% python3 -q
>>> import numpy as np
>>> from numpy import linalg as LA
>>> np.set_printoptions(precision=3, suppress=True, linewidth=140, floatmode="fixed")
>>> rng = np.random.default_rng(311858)
>>> th = rng.uniform(0, 2 * np.pi, 39)
>>> Q, _ = LA.qr(np.array([[-0.3, -0.3], [-1.2, 1.0], [0.1, -0.7], [0.2, -0.3], [-0.2, 1.5]]))
>>> arr = 5 * np.c_[np.cos(th), np.sin(th)] @ Q.T
>>> arr
array([[-1.614, -4.673, -0.110,  0.671,  0.302],
       [ 1.644,  4.657,  0.150, -0.660, -0.387],
       [-1.217, -4.722,  0.352,  0.778, -0.698],
       [ 1.034,  4.667, -0.538, -0.810,  1.100],
       [-1.062, -4.678,  0.511,  0.806, -1.041],
       [ 0.272, -3.361,  1.527,  0.830, -3.257],
       [-1.196, -4.718,  0.374,  0.782, -0.746],
       [-0.466,  3.050, -1.632, -0.806,  3.488],
       [-2.157, -3.627, -1.100,  0.301,  2.427],
       [-2.181, -2.282, -1.616, -0.010,  3.525],
       [ 0.897,  4.600, -0.667, -0.828,  1.380],
       [ 1.670, -0.262,  1.967,  0.464, -4.250],
       [ 1.020,  4.661, -0.551, -0.812,  1.128],
       [-1.920, -0.667, -1.910, -0.314,  4.138],
       [ 1.165,  4.711, -0.406, -0.788,  0.815],
       [-1.825, -0.286, -1.942, -0.378,  4.204],
       [ 1.810,  4.519,  0.386, -0.588, -0.897],
       [-1.983, -4.248, -0.678,  0.485,  1.524],
       [-1.952, -4.312, -0.620,  0.507,  1.399],
       [ 1.785,  4.546,  0.349, -0.600, -0.816],
       [ 2.105,  1.629,  1.767,  0.140, -3.843],
       [ 2.133,  1.832,  1.726,  0.101, -3.756],
       [-0.856,  2.330, -1.807, -0.737,  3.876],
       [-2.130, -3.778, -1.015,  0.342,  2.245],
       [-1.353, -4.735,  0.205,  0.748, -0.380],
       [-0.850, -4.573,  0.709,  0.833, -1.472],
       [ 1.806,  0.214,  1.947,  0.389, -4.213],
       [-0.078, -3.846,  1.311,  0.855, -2.784],
       [-2.075, -1.439, -1.803, -0.176,  3.917],
       [ 1.861,  4.457,  0.466, -0.562, -1.067],
       [-1.055, -4.675,  0.517,  0.807, -1.055],
       [-1.235,  1.486, -1.925, -0.637,  4.142],
       [-1.249, -4.728,  0.319,  0.772, -0.626],
       [ 1.932,  0.722,  1.904,  0.304, -4.126],
       [ 2.131,  3.773,  1.018, -0.341, -2.252],
       [-1.563,  0.595, -1.969, -0.514,  4.250],
       [ 0.756,  4.511, -0.793, -0.842,  1.655],
       [ 0.779,  4.528, -0.773, -0.840,  1.610],
       [ 0.804,  4.544, -0.751, -0.838,  1.563]])
>>> Xc = arr - arr.mean(axis=1)
Traceback (most recent call last):
  File "<python-input-8>", line 1, in <module>
    Xc = arr - arr.mean(axis=1)
         ~~~~^~~~~~~~~~~~~~~~~~
ValueError: operands could not be broadcast together with shapes (39,5) (39,) 
>>> Xc = arr - arr.mean(axis=0)
>>> Uu, s, VT = LA.svd(Xc, full_matrices=False)
>>> print(np.round(Xc.mean(axis=0), 3) + 0)
[0.000 0.000 0.000 0.000 0.000]
>>> np.abs(VT[0]).argmax()
np.int64(1)
>>> print(np.round(s ** 2 / (s ** 2).sum(), 3) + 0)
[0.624 0.376 0.000 0.000 0.000]
>>> VT[0] * np.sign(VT[0, np.abs(VT[0]).argmax()])
array([ 0.290,  0.945, -0.018, -0.145,  0.027])
>>> round((s ** 2).sum() ** 2 / (s ** 4).sum(), 3)
np.float64(1.883)
>>> np.searchsorted(np.cumsum(s ** 2) / (s ** 2).sum(), 0.9) + 1
np.int64(2)
>>> E = np.triu(rng.random((12, 12)) < 0.2, 1).astype(int)
>>> E = E + E.T
>>> E
array([[0, 0, 0, 0, 0, 1, 1, 0, 0, 0, 1, 0],
       [0, 0, 0, 0, 0, 0, 0, 0, 0, 0, 0, 0],
       [0, 0, 0, 1, 0, 0, 1, 0, 0, 0, 0, 1],
       [0, 0, 1, 0, 0, 0, 0, 0, 1, 0, 0, 0],
       [0, 0, 0, 0, 0, 0, 0, 1, 0, 0, 0, 0],
       [1, 0, 0, 0, 0, 0, 1, 0, 0, 0, 0, 0],
       [1, 0, 1, 0, 0, 1, 0, 0, 0, 0, 0, 1],
       [0, 0, 0, 0, 1, 0, 0, 0, 0, 1, 0, 0],
       [0, 0, 0, 1, 0, 0, 0, 0, 0, 0, 0, 0],
       [0, 0, 0, 0, 0, 0, 0, 1, 0, 0, 0, 0],
       [1, 0, 0, 0, 0, 0, 0, 0, 0, 0, 0, 0],
       [0, 0, 1, 0, 0, 0, 1, 0, 0, 0, 0, 0]])
>>> Uu, s = LA.svd(E)
Traceback (most recent call last):
  File "<python-input-20>", line 1, in <module>
    Uu, s = LA.svd(E)
    ^^^^^
ValueError: too many values to unpack (expected 2)
>>> Uu, s, VT = LA.svd(E, full_matrices=False)
>>> np.cumsum(s ** 2) / np.sum(s ** 2)
array([0.330, 0.480, 0.587, 0.692, 0.783, 0.874, 0.950, 0.983, 0.999, 1.000, 1.000, 1.000])
>>> s.round(3) + 0
array([2.696, 1.814, 1.537, 1.518, 1.414, 1.414, 1.296, 0.853, 0.593, 0.134, 0.000, 0.000])
>>> Uu.shape, s.shape, VT.shape
((12, 12), (12,), (12, 12))
>>> print(np.round(Uu.T @ E @ VT.T, 3) + 0)
[[2.696 0.000 0.000 0.000 0.000 0.000 0.000 0.000 0.000 0.000 0.000 0.000]
 [0.000 1.814 0.000 0.000 0.000 0.000 0.000 0.000 0.000 0.000 0.000 0.000]
 [0.000 0.000 1.537 0.000 0.000 0.000 0.000 0.000 0.000 0.000 0.000 0.000]
 [0.000 0.000 0.000 1.518 0.000 0.000 0.000 0.000 0.000 0.000 0.000 0.000]
 [0.000 0.000 0.000 0.000 1.414 0.000 0.000 0.000 0.000 0.000 0.000 0.000]
 [0.000 0.000 0.000 0.000 0.000 1.414 0.000 0.000 0.000 0.000 0.000 0.000]
 [0.000 0.000 0.000 0.000 0.000 0.000 1.296 0.000 0.000 0.000 0.000 0.000]
 [0.000 0.000 0.000 0.000 0.000 0.000 0.000 0.853 0.000 0.000 0.000 0.000]
 [0.000 0.000 0.000 0.000 0.000 0.000 0.000 0.000 0.593 0.000 0.000 0.000]
 [0.000 0.000 0.000 0.000 0.000 0.000 0.000 0.000 0.000 0.134 0.000 0.000]
 [0.000 0.000 0.000 0.000 0.000 0.000 0.000 0.000 0.000 0.000 0.000 0.000]
 [0.000 0.000 0.000 0.000 0.000 0.000 0.000 0.000 0.000 0.000 0.000 0.000]]
>>> round(float(np.sqrt((s ** 2).sum())), 3), round(LA.norm(E), 3)
(4.69, np.float64(4.69))
